$ python3 -q
>>> import numpy as np
>>> from numpy import linalg as LA
>>> np.set_printoptions(precision=2, suppress=True, linewidth=140)
>>> f = np.array([2, 3, 3, 3]) + 0.5
>>> K = np.outer(f, f) / (f @ f)
>>> K
array([[0.15, 0.2 , 0.2 , 0.2 ],
       [0.2 , 0.28, 0.28, 0.28],
       [0.2 , 0.28, 0.28, 0.28],
       [0.2 , 0.28, 0.28, 0.28]])
>>> rk = LA.matrix_rank(K)
>>> rk
np.int64(1)
>>> ns = LA.svd(K)[2][rk:].T
>>> ns.shape
(4, 3)
>>> [int(LA.matrix_rank(K[:i])) for i in range(1, len(K) + 1)]
[1, 1, 1, 1]
>>> ns @ ns.T
array([[ 0.85, -0.2 , -0.2 , -0.2 ],
       [-0.2 ,  0.72, -0.28, -0.28],
       [-0.2 , -0.28,  0.72, -0.28],
       [-0.2 , -0.28, -0.28,  0.72]])
>>> [int(LA.matrix_rank(K[:, :j + 1])) for j in range(4)]
[1, 1, 1, 1]
>>> LA.matrix_rank(K)
np.int64(1)
>>> print(K.sum(axis=0))
[0.76 1.06 1.06 1.06]
>>> K.shape
(4, 4)
>>> np.count_nonzero(K)
np.int64(16)
>>> x = np.array([1, -2, -1, -2])
>>> round((x - K @ x) @ (K @ x), 2)
np.float64(0.0)
>>> print(np.trace(K))
1.0
>>> K @ K @ x
array([-0.87, -1.22, -1.22, -1.22])
>>> round(float(LA.eigvals(K).sum().real), 2)
1.0
>>> print(round(float(LA.det(K[::-1])), 2))
0.0
>>> Uu, s, vt = LA.svd(K)
>>> print(s.round(2) + 0)
[1. 0. 0. 0.]
>>> np.argmax(s[:-1] / (s[1:] + 1e-6)) + 1
np.int64(1)
>>> out = Uu[:, :1] @ np.diag(s[:1]) @ vt[:1]
>>> print(out)
[[0.15 0.2  0.2  0.2 ]
 [0.2  0.28 0.28 0.28]
 [0.2  0.28 0.28 0.28]
 [0.2  0.28 0.28 0.28]]
>>> round(np.abs(K - out).max(), 2)
np.float64(0.0)
>>> LA.matrix_rank(out)
np.int64(1)
>>> E = np.load("dump.npy")
>>> E
array([[ 1, -1, -1,  1,  1, -1, -1,  1],
       [ 1,  1,  1,  1,  1,  1,  1,  1],
       [ 1, -1, -1,  1, -1,  1,  1, -1],
       [ 1, -1,  1, -1, -1,  1, -1,  1],
       [ 1,  1, -1, -1, -1, -1,  1,  1],
       [ 1, -1,  1, -1,  1, -1,  1, -1]])
>>> out = np.array([[1, 0], [1, 0], [2, 1], [2, 3], [2, 0], [0, 1], [2, 3], [0, 3]])
>>> np.einsum("ij,ij->i", E, E)
array([8, 8, 8, 8, 8, 8])
>>> out = E / LA.norm(E, axis=1, keepdims=True)
>>> G = out @ out.T
>>> print(np.degrees(np.arccos(np.clip(G[2, 5], -1, 1))))
90.0
>>> print(G.round(2) + 0)
[[1. 0. 0. 0. 0. 0.]
 [0. 1. 0. 0. 0. 0.]
 [0. 0. 1. 0. 0. 0.]
 [0. 0. 0. 1. 0. 0.]
 [0. 0. 0. 0. 1. 0.]
 [0. 0. 0. 0. 0. 1.]]
>>> A = np.load("block9.npy")
>>> A
array([[-1.6 , -0.6 ,  0.8 ,  0.1 , -0.4 ],
       [-0.5 , -0.1 ,  0.4 ,  0.3 , -0.7 ],
       [-2.2 , -0.1 , -0.7 ,  0.3 ,  1.9 ],
       [-1.4 ,  1.2 , -1.2 , -1.3 ,  0.4 ],
       [-2.22, -0.04, -0.74,  0.34,  1.85],
       [-0.6 ,  1.1 , -0.1 ,  0.3 ,  0.2 ],
       [ 2.1 , -0.2 ,  0.2 ,  0.6 ,  0.1 ],
       [-1.4 , -0.8 , -0.1 , -1.8 ,  0.5 ],
       [ 0.5 , -0.6 ,  0.6 , -0.2 ,  1.4 ],
       [-0.4 , -0.9 , -0.2 ,  0.2 ,  1.3 ],
       [ 0.7 ,  0.5 ,  0.9 , -0.2 , -0.9 ]])
>>> G = np.cov(A, rowvar=False)
>>> np.round(np.corrcoef(A[:, 1], A[:, 2])[0, 1], 2)
np.float64(-0.35)
>>> print(np.corrcoef(A.T))
[[ 1.   -0.03  0.55  0.25 -0.41]
 [-0.03  1.   -0.35 -0.05 -0.26]
 [ 0.55 -0.35  1.    0.24 -0.6 ]
 [ 0.25 -0.05  0.24  1.    0.07]
 [-0.41 -0.26 -0.6   0.07  1.  ]]
>>> np.median(A, axis=0)
array([-0.6, -0.1, -0.1,  0.2,  0.4])
>>> np.argwhere(np.triu(np.abs(np.corrcoef(A.T)) > 0.8, 1))
array([], shape=(0, 2), dtype=int64)
>>> A.std(axis=0)
array([1.27, 0.68, 0.64, 0.72, 0.94])
>>> data = np.loadtxt("x.csv", delimiter=",")
>>> data
array([[ 27.,  20., -15.,  -5., -25., -10.],
       [ 20.,  18., -12.,  -4., -20.,  -8.],
       [-15., -12.,  11.,   3.,  15.,   6.],
       [ -5.,  -4.,   3.,   3.,   5.,   2.],
       [-25., -20.,  15.,   5.,  27.,  10.],
       [-10.,  -8.,   6.,   2.,  10.,   6.]])
>>> # equal to its transpose
>>> x = np.array([1, -2, 0, -1, 0, -1])
>>> y = data @ x
>>> b, lr = np.zeros(6), 1 / LA.norm(data, 2) ** 2
>>> for i in range(200):
...     b -= lr * data.T @ (data @ b - y)
...     if i % 50 == 0: print(i, round(LA.norm(data @ b - y), 2))
... 
0 5.29
50 5.13
100 4.98
150 4.84
>>> print(round(LA.cond(data), 2))
41.0
>>> print(b.round(2) + 0)
[ 0.11 -0.22  0.   -0.11  0.   -0.11]
>>> ev, V = LA.eigh(data)
>>> x = np.array([1, 1, 2, -5, 3, 4])
>>> print(round(x @ data @ x / (x @ x), 2), np.round(ev[0], 2), round(float(ev[-1]), 2))
6.02 2.0 82.0
>>> x @ data @ x
np.float64(337.0)
>>> LA.eigvalsh(data[1:, 1:])
array([ 2.,  2.,  2.,  2., 57.])
>>> print((np.sign(V[:, -1].round(6)) == np.sign(V[0, -1].round(6))).astype(int))
[1 1 0 0 0 0]
>>> print(np.abs(data).sum(axis=1).max(), np.round(np.abs(ev).max(), 2))
102.0 82.0
>>> V * np.abs(ev) @ V.T
array([[ 27.,  20., -15.,  -5., -25., -10.],
       [ 20.,  18., -12.,  -4., -20.,  -8.],
       [-15., -12.,  11.,   3.,  15.,   6.],
       [ -5.,  -4.,   3.,   3.,   5.,   2.],
       [-25., -20.,  15.,   5.,  27.,  10.],
       [-10.,  -8.,   6.,   2.,  10.,   6.]])
>>> round(np.log10(LA.cond(data)))
2
>>> print(LA.matrix_rank(data, rtol=0.1))
1
>>> x = np.ones(6)
>>> for _ in range(5):
...     x = data @ x
...     x /= LA.norm(x)
...     print(round(x @ data @ x, 2))
... 
76.71
82.0
82.0
82.0
82.0
>>> x
array([-0.56, -0.45,  0.34,  0.11,  0.56,  0.22])
>>> ev, V = LA.eigh(K)
>>> np.unique(ev.round(6) + 0, return_counts=True)[1]
array([3, 1])
>>> print(np.round(LA.svd(K, compute_uv=False), 2) + 0)
[1. 0. 0. 0.]
>>> LA.eigvalsh(K + -3 * np.eye(4))
array([-3., -3., -3., -2.])
>>> np.abs(V[:, -1]).round(6).argmax()
np.int64(1)
>>> V @ np.diag(ev) @ V.T
array([[0.15, 0.2 , 0.2 , 0.2 ],
       [0.2 , 0.28, 0.28, 0.28],
       [0.2 , 0.28, 0.28, 0.28],
       [0.2 , 0.28, 0.28, 0.28]])
>>> ev.sum(), np.trace(K)
(np.float64(1.0), np.float64(1.0))
>>> M = np.tril(np.array([[2, 0, 1, 0, 3, 0, 0, 3, 1, 2],
...     [1, 3, 3, 2, 0, 2, 1, 2, 1, 2],
...     [1, 0, 2, 1, 1, 2, 2, 1, 0, 2],
...     [3, 3, 2, 1, 1, 2, 1, 0, 2, 3],
...     [3, 2, 3, 1, 1, 2, 1, 2, 2, 1],
...     [3, 1, 2, 3, 2, 3, 3, 1, 3, 0],
...     [0, 3, 3, 0, 0, 0, 3, 1, 0, 0],
...     [3, 0, 2, 0, 0, 0, 2, 2, 1, 3],
...     [3, 2, 3, 2, 0, 2, 2, 2, 3, 0],
...     [1, 2, 1, 1, 3, 3, 0, 3, 2, 0]]), -1) + np.eye(10, dtype=int)
>>> M
array([[1, 0, 0, 0, 0, 0, 0, 0, 0, 0],
       [1, 1, 0, 0, 0, 0, 0, 0, 0, 0],
       [1, 0, 1, 0, 0, 0, 0, 0, 0, 0],
       [3, 3, 2, 1, 0, 0, 0, 0, 0, 0],
       [3, 2, 3, 1, 1, 0, 0, 0, 0, 0],
       [3, 1, 2, 3, 2, 1, 0, 0, 0, 0],
       [0, 3, 3, 0, 0, 0, 1, 0, 0, 0],
       [3, 0, 2, 0, 0, 0, 2, 1, 0, 0],
       [3, 2, 3, 2, 0, 2, 2, 2, 1, 0],
       [1, 2, 1, 1, 3, 3, 0, 3, 2, 1]])
>>> # triangular, det is the product of the diagonal
>>> x = np.array([2, 0, -1, -1, 0, -1, 0, -1, 2, 2])
>>> y = M @ x
>>> b, lr = np.zeros(10), 1 / LA.norm(M, 2) ** 2
>>> for i in range(6):
...     b -= lr * M.T @ (M @ b - y)
...     if i % 1 == 0: print(i, round(LA.norm(M @ b - y), 2))
... 
0 5.76
1 5.43
2 5.14
3 4.89
4 4.66
5 4.46
>>> round(float(LA.cond(M)), 2)
447.97
>>> Uu, s, vt = LA.svd(M, full_matrices=False)
>>> print(np.cumsum(s ** 2) / np.sum(s ** 2))
[0.69 0.83 0.9  0.96 0.98 1.   1.   1.   1.   1.  ]
>>> round(float(np.sqrt((s ** 2).sum())), 2), round(LA.norm(M), 2)
(13.96, np.float64(13.96))
>>> Uu.shape, s.shape, vt.shape
((10, 10), (10,), (10, 10))
>>> print(np.abs(vt[0]))
[0.55 0.42 0.52 0.29 0.2  0.22 0.16 0.21 0.11 0.03]
>>> print(np.round(s / s[0], 2) + 0)
[1.   0.45 0.32 0.29 0.17 0.15 0.07 0.02 0.01 0.  ]
>>> np.round(Uu.T @ Uu, 2) + 0
array([[1., 0., 0., 0., 0., 0., 0., 0., 0., 0.],
       [0., 1., 0., 0., 0., 0., 0., 0., 0., 0.],
       [0., 0., 1., 0., 0., 0., 0., 0., 0., 0.],
       [0., 0., 0., 1., 0., 0., 0., 0., 0., 0.],
       [0., 0., 0., 0., 1., 0., 0., 0., 0., 0.],
       [0., 0., 0., 0., 0., 1., 0., 0., 0., 0.],
       [0., 0., 0., 0., 0., 0., 1., 0., 0., 0.],
       [0., 0., 0., 0., 0., 0., 0., 1., 0., 0.],
       [0., 0., 0., 0., 0., 0., 0., 0., 1., 0.],
       [0., 0., 0., 0., 0., 0., 0., 0., 0., 1.]])
>>> np.round(Uu.T @ M @ vt.T, 2) + 0
array([[11.6 ,  0.  ,  0.  ,  0.  ,  0.  ,  0.  ,  0.  ,  0.  ,  0.  ,  0.  ],
       [ 0.  ,  5.25,  0.  ,  0.  ,  0.  ,  0.  ,  0.  ,  0.  ,  0.  ,  0.  ],
       [ 0.  ,  0.  ,  3.69,  0.  ,  0.  ,  0.  ,  0.  ,  0.  ,  0.  ,  0.  ],
       [ 0.  ,  0.  ,  0.  ,  3.38,  0.  ,  0.  ,  0.  ,  0.  ,  0.  ,  0.  ],
       [ 0.  ,  0.  ,  0.  ,  0.  ,  2.  ,  0.  ,  0.  ,  0.  ,  0.  ,  0.  ],
       [ 0.  ,  0.  ,  0.  ,  0.  ,  0.  ,  1.74,  0.  ,  0.  ,  0.  ,  0.  ],
       [ 0.  ,  0.  ,  0.  ,  0.  ,  0.  ,  0.  ,  0.76,  0.  ,  0.  ,  0.  ],
       [ 0.  ,  0.  ,  0.  ,  0.  ,  0.  ,  0.  ,  0.  ,  0.21,  0.  ,  0.  ],
       [ 0.  ,  0.  ,  0.  ,  0.  ,  0.  ,  0.  ,  0.  ,  0.  ,  0.09,  0.  ],
       [ 0.  ,  0.  ,  0.  ,  0.  ,  0.  ,  0.  ,  0.  ,  0.  ,  0.  ,  0.03]])
>>> print(np.allclose(Uu * s @ vt, M))
True
>>> np.abs(Uu[:, 0]).round(6).argmax()
np.int64(8)
>>> mat = np.load("sample6.npy")
>>> mat
array([[ 2.54,  0.08,  0.19, -0.3 , -0.22, -0.2 ,  0.22,  0.18, -0.14, -0.02],
       [ 0.08,  1.71,  0.26,  0.78,  0.06,  0.17, -0.17,  0.28,  0.73, -0.63],
       [ 0.19,  0.26,  2.44, -0.2 , -0.11, -0.39, -0.11, -0.25,  0.04,  0.01],
       [-0.3 ,  0.78, -0.2 ,  1.97, -0.73, -0.39, -0.08, -0.07, -0.07,  0.71],
       [-0.22,  0.06, -0.11, -0.73,  2.12, -0.34, -0.3 ,  0.07,  0.49,  0.5 ],
       [-0.2 ,  0.17, -0.39, -0.39, -0.34,  2.43,  0.04, -0.06,  0.05, -0.07],
       [ 0.22, -0.17, -0.11, -0.08, -0.3 ,  0.04,  2.66, -0.04,  0.44,  0.25],
       [ 0.18,  0.28, -0.25, -0.07,  0.07, -0.06, -0.04,  2.82, -0.11,  0.09],
       [-0.14,  0.73,  0.04, -0.07,  0.49,  0.05,  0.44, -0.11,  2.16, -0.02],
       [-0.02, -0.63,  0.01,  0.71,  0.5 , -0.07,  0.25,  0.09, -0.02,  2.15]])
>>> # symmetric, so the eigenvalues are real
>>> x = np.array([1, -3, -1, 2, -1, 2, -3, 0])
>>> a = np.maximum(E @ x, 0)
>>> np.tanh(E @ x)
array([ 1., -1.,  1.,  1., -1., -1.])
>>> mat.reshape(2, -1)
array([[ 2.54,  0.08,  0.19, -0.3 , -0.22, -0.2 ,  0.22,  0.18, -0.14, -0.02,  0.08,  1.71,  0.26,  0.78,  0.06,  0.17, -0.17,  0.28,
         0.73, -0.63,  0.19,  0.26,  2.44, -0.2 , -0.11, -0.39, -0.11, -0.25,  0.04,  0.01, -0.3 ,  0.78, -0.2 ,  1.97, -0.73, -0.39,
        -0.08, -0.07, -0.07,  0.71, -0.22,  0.06, -0.11, -0.73,  2.12, -0.34, -0.3 ,  0.07,  0.49,  0.5 ],
       [-0.2 ,  0.17, -0.39, -0.39, -0.34,  2.43,  0.04, -0.06,  0.05, -0.07,  0.22, -0.17, -0.11, -0.08, -0.3 ,  0.04,  2.66, -0.04,
         0.44,  0.25,  0.18,  0.28, -0.25, -0.07,  0.07, -0.06, -0.04,  2.82, -0.11,  0.09, -0.14,  0.73,  0.04, -0.07,  0.49,  0.05,
         0.44, -0.11,  2.16, -0.02, -0.02, -0.63,  0.01,  0.71,  0.5 , -0.07,  0.25,  0.09, -0.02,  2.15]])
>>> mat.ravel(order="F")
array([ 2.54,  0.08,  0.19, -0.3 , -0.22, -0.2 ,  0.22,  0.18, -0.14, -0.02,  0.08,  1.71,  0.26,  0.78,  0.06,  0.17, -0.17,  0.28,  0.73,
       -0.63,  0.19,  0.26,  2.44, -0.2 , -0.11, -0.39, -0.11, -0.25,  0.04,  0.01, -0.3 ,  0.78, -0.2 ,  1.97, -0.73, -0.39, -0.08, -0.07,
       -0.07,  0.71, -0.22,  0.06, -0.11, -0.73,  2.12, -0.34, -0.3 ,  0.07,  0.49,  0.5 , -0.2 ,  0.17, -0.39, -0.39, -0.34,  2.43,  0.04,
       -0.06,  0.05, -0.07,  0.22, -0.17, -0.11, -0.08, -0.3 ,  0.04,  2.66, -0.04,  0.44,  0.25,  0.18,  0.28, -0.25, -0.07,  0.07, -0.06,
       -0.04,  2.82, -0.11,  0.09, -0.14,  0.73,  0.04, -0.07,  0.49,  0.05,  0.44, -0.11,  2.16, -0.02, -0.02, -0.63,  0.01,  0.71,  0.5 ,
       -0.07,  0.25,  0.09, -0.02,  2.15])
>>> mat.reshape(-1, 2)
array([[ 2.54,  0.08],
       [ 0.19, -0.3 ],
       [-0.22, -0.2 ],
       [ 0.22,  0.18],
       [-0.14, -0.02],
       [ 0.08,  1.71],
       [ 0.26,  0.78],
       [ 0.06,  0.17],
       [-0.17,  0.28],
       [ 0.73, -0.63],
       [ 0.19,  0.26],
       [ 2.44, -0.2 ],
       [-0.11, -0.39],
       [-0.11, -0.25],
       [ 0.04,  0.01],
       [-0.3 ,  0.78],
       [-0.2 ,  1.97],
       [-0.73, -0.39],
       [-0.08, -0.07],
       [-0.07,  0.71],
       [-0.22,  0.06],
       [-0.11, -0.73],
       [ 2.12, -0.34],
       [-0.3 ,  0.07],
       [ 0.49,  0.5 ],
       [-0.2 ,  0.17],
       [-0.39, -0.39],
       [-0.34,  2.43],
       [ 0.04, -0.06],
       [ 0.05, -0.07],
       [ 0.22, -0.17],
       [-0.11, -0.08],
       [-0.3 ,  0.04],
       [ 2.66, -0.04],
       [ 0.44,  0.25],
       [ 0.18,  0.28],
       [-0.25, -0.07],
       [ 0.07, -0.06],
       [-0.04,  2.82],
       [-0.11,  0.09],
       [-0.14,  0.73],
       [ 0.04, -0.07],
       [ 0.49,  0.05],
       [ 0.44, -0.11],
       [ 2.16, -0.02],
       [-0.02, -0.63],
       [ 0.01,  0.71],
       [ 0.5 , -0.07],
       [ 0.25,  0.09],
       [-0.02,  2.15]])
>>> t3 = mat.reshape(10, 2, -1)
>>> np.einsum("ihd,jhd->hij", t3, t3).shape
(2, 10, 10)
